In [1]: import numpy as np

In [2]: np.set_printoptions(precision=1, suppress=True, linewidth=140, floatmode="fixed")

In [3]: def tidy(a):
   ...:     return np.round(a, 1) + 0
   ...: 

In [4]: F = np.load("sample2.npy")

In [5]: tidy(F)
Out[5]: 
array([[1.0, 0.2, 0.0, 0.0, 0.0, 0.0],
       [0.2, 1.0, 0.2, 0.0, 0.0, 0.0],
       [0.0, 0.2, 1.0, 0.2, 0.0, 0.0],
       [0.0, 0.0, 0.2, 1.0, 0.2, 0.0],
       [0.0, 0.0, 0.0, 0.2, 1.0, 0.2],
       [0.0, 0.0, 0.0, 0.0, 0.2, 1.0]])

In [6]: # equal to its transpose

In [7]: low = np.linalg.cholesky(F)

In [8]: tidy(F / np.sqrt(np.outer(np.diag(F), np.diag(F))))
Out[8]: 
array([[1.0, 0.2, 0.0, 0.0, 0.0, 0.0],
       [0.2, 1.0, 0.2, 0.0, 0.0, 0.0],
       [0.0, 0.2, 1.0, 0.2, 0.0, 0.0],
       [0.0, 0.0, 0.2, 1.0, 0.2, 0.0],
       [0.0, 0.0, 0.0, 0.2, 1.0, 0.2],
       [0.0, 0.0, 0.0, 0.0, 0.2, 1.0]])

In [9]: tidy(np.diag(low) ** 2)
Out[9]: array([1.0, 1.0, 1.0, 1.0, 1.0, 1.0])

In [10]: tidy(low)
Out[10]: 
array([[1.0, 0.0, 0.0, 0.0, 0.0, 0.0],
       [0.2, 1.0, 0.0, 0.0, 0.0, 0.0],
       [0.0, 0.2, 1.0, 0.0, 0.0, 0.0],
       [0.0, 0.0, 0.2, 1.0, 0.0, 0.0],
       [0.0, 0.0, 0.0, 0.2, 1.0, 0.0],
       [0.0, 0.0, 0.0, 0.0, 0.2, 1.0]])

In [11]: r0, g = F[0], F[2]

In [12]: tidy(r0 @ r0)
Out[12]: np.float64(1.0)

In [13]: pr = (r0 @ g) / (r0 @ r0) * r0

In [14]: tidy(g - pr)
Out[14]: array([-0.1,  0.2,  1.0,  0.2,  0.0,  0.0])

In [15]: tidy((g - pr) @ r0)
Out[15]: np.float64(0.0)

In [16]: tidy(pr)
Out[16]: array([0.1, 0.0, 0.0, 0.0, 0.0, 0.0])

In [17]: r0 = np.array([3, 1, 5, 3, 0, 0])

In [18]: M2 = F + np.outer(r0, np.eye(6)[5])

In [19]: np.linalg.matrix_rank(M2 - F)
Out[19]: np.int64(1)

In [20]: tidy(M2)
Out[20]: 
array([[1.0, 0.2, 0.0, 0.0, 0.0, 3.0],
       [0.2, 1.0, 0.2, 0.0, 0.0, 1.0],
       [0.0, 0.2, 1.0, 0.2, 0.0, 5.0],
       [0.0, 0.0, 0.2, 1.0, 0.2, 3.0],
       [0.0, 0.0, 0.0, 0.2, 1.0, 0.2],
       [0.0, 0.0, 0.0, 0.0, 0.2, 1.0]])

In [21]: tidy(np.linalg.det(M2) / np.linalg.det(F)), tidy(1 + np.linalg.solve(F, r0)[5])
Out[21]: (np.float64(1.0), np.float64(1.0))

In [22]: t3 = np.stack([F, 3 * F, F[::-1]])

In [23]: np.linalg.matrix_rank(t3)
Out[23]: array([6, 6, 6])

In [24]: tidy(np.linalg.norm(t3, axis=(1, 2)))
Out[24]: array([2.5, 7.6, 2.5])

In [25]: (t3 @ F.T).shape
Out[25]: (3, 6, 6)

In [26]: t3.shape
Out[26]: (3, 6, 6)

In [27]: tidy(np.linalg.det(t3))
Out[27]: array([  0.8, 594.4,  -0.8])

In [28]: M2 = F / np.linalg.norm(F, axis=1, keepdims=True)

In [29]: gram = M2 @ M2.T

In [30]: np.argwhere(np.triu(np.abs(gram) > 0.95, 1))
Out[30]: array([], shape=(0, 2), dtype=int64)

In [31]: tidy(gram)
Out[31]: 
array([[1.0, 0.4, 0.1, 0.0, 0.0, 0.0],
       [0.4, 1.0, 0.4, 0.1, 0.0, 0.0],
       [0.1, 0.4, 1.0, 0.4, 0.1, 0.0],
       [0.0, 0.1, 0.4, 1.0, 0.4, 0.1],
       [0.0, 0.0, 0.1, 0.4, 1.0, 0.4],
       [0.0, 0.0, 0.0, 0.1, 0.4, 1.0]])

In [32]: tidy(np.linalg.norm(M2, axis=1))
Out[32]: array([1.0, 1.0, 1.0, 1.0, 1.0, 1.0])

In [33]: tidy(np.degrees(np.arccos(np.clip(gram[4, 5], -1, 1))))
Out[33]: np.float64(67.4)
